$ ipython --no-banner

In [1]: import numpy as np

In [2]: from numpy import linalg as LA

In [3]: np.set_printoptions(suppress=True, linewidth=120)

In [4]: E = np.array([[2, 2, 2, 2, 2, 2, 2],
   ...:     [2, 4, 4, 4, 4, 4, 4],
   ...:     [2, 4, 6, 6, 6, 6, 6],
   ...:     [2, 4, 6, 8, 8, 8, 8],
   ...:     [2, 4, 6, 8, 10, 10, 10],
   ...:     [2, 4, 6, 8, 10, 12, 12],
   ...:     [2, 4, 6, 8, 10, 12, 14]])

In [5]: # symmetric, so the eigenvalues are real

In [6]: u = np.array([3, 1])

In [7]: np.correlate(E[3], E[2], "full")
Out[7]: array([ 12,  36,  72, 120, 168, 212, 248, 224, 188, 144,  96,  48,  16])

In [8]: np.cross(E[3, :3], E[2, :3])
Out[8]: array([0, 0, 0])

In [9]: other = LA.inv(E)

In [10]: other
Out[10]: 
array([[ 1. , -0.5,  0. ,  0. ,  0. ,  0. ,  0. ],
       [-0.5,  1. , -0.5,  0. ,  0. ,  0. ,  0. ],
       [ 0. , -0.5,  1. , -0.5,  0. ,  0. ,  0. ],
       [ 0. ,  0. , -0.5,  1. , -0.5,  0. ,  0. ],
       [ 0. ,  0. ,  0. , -0.5,  1. , -0.5,  0. ],
       [ 0. ,  0. ,  0. ,  0. , -0.5,  1. , -0.5],
       [ 0. ,  0. ,  0. ,  0. ,  0. , -0.5,  0.5]])

In [11]: E @ other
Out[11]: 
array([[1., 0., 0., 0., 0., 0., 0.],
       [0., 1., 0., 0., 0., 0., 0.],
       [0., 0., 1., 0., 0., 0., 0.],
       [0., 0., 0., 1., 0., 0., 0.],
       [0., 0., 0., 0., 1., 0., 0.],
       [0., 0., 0., 0., 0., 1., 0.],
       [0., 0., 0., 0., 0., 0., 1.]])

In [12]: round(LA.det(E) * LA.det(other), 2)
Out[12]: np.float64(1.0)

In [13]: np.round(LA.cond(E), 2)
Out[13]: np.float64(87.57)

In [14]: u = np.array([3, -1, 0, 3, -4, -5, -4])

In [15]: mat = u[np.abs(np.subtract.outer(np.arange(7), np.arange(7)))]

In [16]: mat
Out[16]: 
array([[ 3, -1,  0,  3, -4, -5, -4],
       [-1,  3, -1,  0,  3, -4, -5],
       [ 0, -1,  3, -1,  0,  3, -4],
       [ 3,  0, -1,  3, -1,  0,  3],
       [-4,  3,  0, -1,  3, -1,  0],
       [-5, -4,  3,  0, -1,  3, -1],
       [-4, -5, -4,  3,  0, -1,  3]])

In [17]: # symmetric, so the eigenvalues are real

In [18]: vals, vecs = LA.eigh(mat)

In [19]: x = np.array([1, -1, 2, 1, 2, -3, -1])

In [20]: np.abs(mat).sum(axis=1).max(), np.abs(vals).max()
Out[20]: (np.int64(20), np.float64(11.0))

In [21]: np.round(LA.eigvalsh(mat[1:, 1:]), 2)
Out[21]: array([-5.16, -1.  ,  2.04,  2.47,  9.12, 10.53])

In [22]: data = np.loadtxt("x.csv", delimiter=",")

In [23]: data
Out[23]: 
array([[  2.,   3.,   4.,   5.,   6.,   7.,   8.,   9.,  10.,  11.,  12.,  13.],
       [ 14.,  15.,  16.,  17.,  18.,  19.,  20.,  21.,  22.,  23.,  24.,  25.],
       [ 26.,  27.,  28.,  29.,  30.,  31.,  32.,  33.,  34.,  35.,  36.,  37.],
       [ 38.,  39.,  40.,  41.,  42.,  43.,  44.,  45.,  46.,  47.,  48.,  49.],
       [ 50.,  51.,  52.,  53.,  54.,  55.,  56.,  57.,  58.,  59.,  60.,  61.],
       [ 62.,  63.,  64.,  65.,  66.,  67.,  68.,  69.,  70.,  71.,  72.,  73.],
       [ 74.,  75.,  76.,  77.,  78.,  79.,  80.,  81.,  82.,  83.,  84.,  85.],
       [ 86.,  87.,  88.,  89.,  90.,  91.,  92.,  93.,  94.,  95.,  96.,  97.],
       [ 98.,  99., 100., 101., 102., 103., 104., 105., 106., 107., 108., 109.]])

In [24]: round(float(np.trace(LA.pinv(data) @ data)), 2)
Out[24]: 2.0

In [25]: np.round(data @ LA.pinv(data) @ data, 2)
Out[25]: 
array([[  2.,   3.,   4.,   5.,   6.,   7.,   8.,   9.,  10.,  11.,  12.,  13.],
       [ 14.,  15.,  16.,  17.,  18.,  19.,  20.,  21.,  22.,  23.,  24.,  25.],
       [ 26.,  27.,  28.,  29.,  30.,  31.,  32.,  33.,  34.,  35.,  36.,  37.],
       [ 38.,  39.,  40.,  41.,  42.,  43.,  44.,  45.,  46.,  47.,  48.,  49.],
       [ 50.,  51.,  52.,  53.,  54.,  55.,  56.,  57.,  58.,  59.,  60.,  61.],
       [ 62.,  63.,  64.,  65.,  66.,  67.,  68.,  69.,  70.,  71.,  72.,  73.],
       [ 74.,  75.,  76.,  77.,  78.,  79.,  80.,  81.,  82.,  83.,  84.,  85.],
       [ 86.,  87.,  88.,  89.,  90.,  91.,  92.,  93.,  94.,  95.,  96.,  97.],
       [ 98.,  99., 100., 101., 102., 103., 104., 105., 106., 107., 108., 109.]])

In [26]: left, s, Vt = LA.svd(data)

In [27]: s.round(2) + 0
Out[27]: array([661.31,  17.47,   0.  ,   0.  ,   0.  ,   0.  ,   0.  ,   0.  ,   0.  ])

In [28]: other = left[:, :2] @ np.diag(s[:2]) @ Vt[:2]

In [29]: other.round(2)
Out[29]: 
array([[  2.,   3.,   4.,   5.,   6.,   7.,   8.,   9.,  10.,  11.,  12.,  13.],
       [ 14.,  15.,  16.,  17.,  18.,  19.,  20.,  21.,  22.,  23.,  24.,  25.],
       [ 26.,  27.,  28.,  29.,  30.,  31.,  32.,  33.,  34.,  35.,  36.,  37.],
       [ 38.,  39.,  40.,  41.,  42.,  43.,  44.,  45.,  46.,  47.,  48.,  49.],
       [ 50.,  51.,  52.,  53.,  54.,  55.,  56.,  57.,  58.,  59.,  60.,  61.],
       [ 62.,  63.,  64.,  65.,  66.,  67.,  68.,  69.,  70.,  71.,  72.,  73.],
       [ 74.,  75.,  76.,  77.,  78.,  79.,  80.,  81.,  82.,  83.,  84.,  85.],
       [ 86.,  87.,  88.,  89.,  90.,  91.,  92.,  93.,  94.,  95.,  96.,  97.],
       [ 98.,  99., 100., 101., 102., 103., 104., 105., 106., 107., 108., 109.]])

In [30]: round(np.abs(data - other).max(), 2)
Out[30]: np.float64(0.0)

In [31]: round(LA.norm(data - other, 2), 2), round(float(s[2]), 2)
Out[31]: (np.float64(0.0), 0.0)

In [32]: np.round(LA.norm(data - other) / LA.norm(data), 2)
Out[32]: np.float64(0.0)

In [33]: rng = np.random.default_rng(11)

In [34]: other = data + rng.integers(-2, 3, (9, 2)) @ rng.integers(-2, 3, (2, 12))

In [35]: other
Out[35]: 
array([[  0.,  -1.,   2.,   5.,  10.,   7.,   4.,   3.,   2.,  13.,   4.,  13.],
       [ 16.,  16.,  18.,  16.,  16.,  19.,  20.,  22.,  24.,  22.,  26.,  23.],
       [ 25.,  28.,  27.,  30.,  30.,  31.,  34.,  35.,  36.,  35.,  38.,  39.],
       [ 42.,  38.,  44.,  38.,  40.,  43.,  40.,  42.,  44.,  46.,  46.,  43.],
       [ 52.,  49.,  54.,  51.,  54.,  55.,  52.,  53.,  54.,  59.,  56.,  57.],
       [ 60.,  65.,  62.,  67.,  66.,  67.,  72.,  73.,  74.,  71.,  76.,  77.],
       [ 76.,  73.,  78.,  75.,  78.,  79.,  76.,  77.,  78.,  83.,  80.,  81.],
       [ 88.,  85.,  90.,  87.,  90.,  91.,  88.,  89.,  90.,  95.,  92.,  93.],
       [ 98., 102., 100., 102., 100., 103., 108., 110., 112., 106., 114., 111.]])

In [36]: np.abs(other - data).sum(axis=1)
Out[36]: array([40., 16., 14., 32., 28., 28., 28., 28., 30.])

In [37]: LA.matrix_rank(other - data, tol=1e-8)
Out[37]: np.int64(2)

In [38]: feats = np.loadtxt("case13.csv", delimiter=",")

In [39]: feats
Out[39]: 
array([[ 0.,  0., 14.,  2.],
       [ 0.,  0.,  6.,  0.],
       [ 7.,  1., 21.,  3.],
       [ 3.,  0.,  9.,  0.]])

In [40]: # column 2 is much longer than the rest

In [41]: z = rng.permutation(4)

In [42]: z
Out[42]: array([1, 2, 0, 3])

In [43]: other = feats[z][:, z]

In [44]: round(LA.det(other), 2), round(float(LA.det(feats[z])), 2)
Out[44]: (np.float64(36.0), 36.0)

In [45]: np.trace(other)
Out[45]: np.float64(21.0)

In [46]: np.diag(other)
Out[46]: array([ 0., 21.,  0.,  0.])

In [47]: other
Out[47]: 
array([[ 0.,  6.,  0.,  0.],
       [ 1., 21.,  7.,  3.],
       [ 0., 14.,  0.,  2.],
       [ 0.,  9.,  3.,  0.]])

In [48]: X = np.array([[-1, 0, -2, 1], [1, -1, 0, -2], [-2, 1, -1, 0], [0, -2, 1, -1]])

In [49]: x = np.array([2, -3, 3, -1])

In [50]: X @ (2 * x)
Out[50]: array([-18,  14, -20,  20])

In [51]: X @ x
Out[51]: array([ -9,   7, -10,  10])

In [52]: LA.norm(X @ x) <= LA.norm(X, 2) * LA.norm(x) + 1e-9
Out[52]: np.True_

In [53]: np.einsum("ij,j->i", X, x)
Out[53]: array([ -9,   7, -10,  10])

In [54]: np.sign((X @ x).round(6))
Out[54]: array([-1,  1, -1,  1])
